% python3 -q
>>> import numpy as np
>>> from numpy import linalg as LA
>>> np.set_printoptions(precision=2, suppress=True, linewidth=200, legacy="1.25")
>>> def rd(a):
...     return np.round(a, 2) + 0
... 
>>> E = np.load("m.npy")
>>> E
array([[-3, -2, -1,  0,  1,  2,  3,  4,  5,  6,  7],
       [ 8,  9, 10, 11, 12, 13, 14, 15, 16, 17, 18],
       [19, 20, 21, 22, 23, 24, 25, 26, 27, 28, 29],
       [30, 31, 32, 33, 34, 35, 36, 37, 38, 39, 40]])
>>> # rows and columns are dependent
>>> left, sig, Vt = LA.svd(E, full_matrices=False)
>>> rd(Vt @ Vt.T)
array([[1., 0., 0., 0.],
       [0., 1., 0., 0.],
       [0., 0., 1., 0.],
       [0., 0., 0., 1.]])
>>> np.abs(left[:, 0]).round(6).argmax()
3
>>> (sig > 1e-8).sum()
2
>>> A = np.loadtxt("a.csv", delimiter=",")
>>> rd(A)
array([[ -3.93,  -2.3 ,   2.4 ,   7.12,  12.23,   3.66,   7.97,   3.57,  10.24,   5.52,   2.32,   1.4 ],
       [ -0.67,  -2.5 ,   4.67,   9.44,  10.74,   1.38,   9.04,   0.8 ,   7.3 ,   0.41,   0.65,   1.67],
       [  6.18,  -1.17,   1.52,  12.43,   8.18,   5.05,   2.17,  -2.72,   0.05,  -5.58,   2.75,   6.85],
       [ -2.5 ,  -0.09,   8.32,   8.32,   7.13,   1.23,   7.73,   0.2 ,   8.78,   4.44,  -1.19,   5.17],
       [  1.85,   0.25,   1.72,   9.65,   7.59,   6.98,   0.72,  -0.44,   3.92,   1.61,   3.16,   8.36],
       [  2.26,   1.09,   1.04,   9.63,   6.58,   8.78,  -1.81,  -0.75,   3.25,   2.43,   3.87,  10.42],
       [ -5.99,  -6.25,   9.7 ,   9.85,  13.63,  -2.13,  16.87,   1.71,  13.84,   2.44,  -1.76,  -4.96],
       [-13.48,  -5.36,   7.81,   2.48,  17.91,  -6.62,  23.55,   9.37,  20.74,  11.08,  -2.53, -10.28],
       [  5.72,   1.11,  11.33,  12.53,   2.9 ,  -2.37,   7.23,  -5.56,   0.74,  -6.14,  -3.91,   8.22],
       [  3.75,  -4.7 ,   7.14,  16.36,   7.92,   6.62,   3.65,  -5.69,   3.76,  -5.3 ,   1.72,   5.12],
       [ -2.32,  -0.11,   2.58,   6.66,   9.82,   3.55,   5.85,   2.82,   8.14,   5.29,   1.81,   4.52],
       [ -1.2 ,   1.6 ,   2.54,   7.74,   6.49,   8.29,  -0.58,   0.82,   6.62,   6.91,   3.11,  10.05],
       [ 11.6 ,   0.79,   8.28,  17.49,   0.56,   5.5 ,  -2.28, -10.19,  -5.15, -10.89,  -0.16,  13.98],
       [ -4.66,  -2.88,   7.17,   7.37,  11.84,  -1.8 ,  13.74,   2.85,  11.48,   3.85,  -1.25,  -1.31],
       [  7.2 ,   7.27,  -2.89,   7.48,   1.49,  11.14, -10.25,  -1.31,  -3.41,   2.46,   5.07,  19.41],
       [  7.31,  -1.91,   4.37,  16.85,   4.71,  11.01,  -3.88,  -7.31,  -0.63,  -5.78,   3.73,  11.47],
       [  0.31,  -2.17,   8.05,  11.35,   8.04,   1.54,   8.  ,  -1.9 ,   6.55,  -0.67,  -0.69,   3.83],
       [  1.37,  -1.87,   3.13,   8.41,  11.65,  -2.02,  11.36,   1.65,   5.03,  -2.65,  -0.03,   0.26],
       [  1.39,   3.91,   3.91,   7.1 ,   4.16,   4.55,   0.38,  -0.06,   3.64,   4.3 ,   0.9 ,  11.7 ],
       [  3.84,  -6.31,   8.69,  17.59,   8.89,   4.83,   6.49,  -6.37,   4.21,  -7.44,   0.78,   2.68]])
>>> # null space of dimension 7
>>> rd(LA.norm(A, 2) / LA.norm(A))
0.73
